>>> import numpy as np
>>> np.set_printoptions(precision=2, suppress=True, linewidth=100)
>>> def tidy(a):
...     return np.round(a, 2) + 0
... 
>>> F = np.load("x.npy")
>>> F
array([[4., 1., 0., 0.],
       [0., 4., 1., 0.],
       [0., 0., 4., 1.],
       [0., 0., 0., 4.]])
>>> Y = F[0, 0] * F[1:] - np.outer(F[1:, 0], F[0])
>>> Y
array([[ 0., 16.,  4.,  0.],
       [ 0.,  0., 16.,  4.],
       [ 0.,  0.,  0., 16.]])
>>> F[:, 0] / F[0, 0]
array([1., 0., 0., 0.])
>>> f = np.array([0, -3, -1])
>>> np.cross(Y[0, :3], Y[1, :3])
array([256.,   0.,   0.])
>>> np.convolve(Y[0], f)
array([  0.,   0., -48., -28.,  -4.,   0.])
>>> m1 = np.array([[6, 7, 8],
...     [9, 2, 7],
...     [3, 7, 7],
...     [5, 8, 2],
...     [8, 7, 6],
...     [3, 2, 9],
...     [9, 2, 5]])
>>> m1[-1] = m1[0] + -2 * m1[1]
>>> m1
array([[  6,   7,   8],
       [  9,   2,   7],
       [  3,   7,   7],
       [  5,   8,   2],
       [  8,   7,   6],
       [  3,   2,   9],
       [-12,   3,  -6]])
>>> G = m1.T @ m1
>>> np.allclose(G, G.T)
True
>>> G
array([[368, 147, 289],
       [147, 228, 177],
       [289, 177, 319]])
>>> np.diag(G)
array([368, 228, 319])
>>> np.linalg.matrix_rank(G)
np.int64(3)
>>> x = np.array([-5, 1, -4])
>>> target = G @ x
>>> target
array([-2849, -1215, -2544])
>>> tidy(np.linalg.solve(G, target))
array([-5.,  1., -4.])
>>> tidy(np.linalg.solve(G, -3 * target))
array([15., -3., 12.])
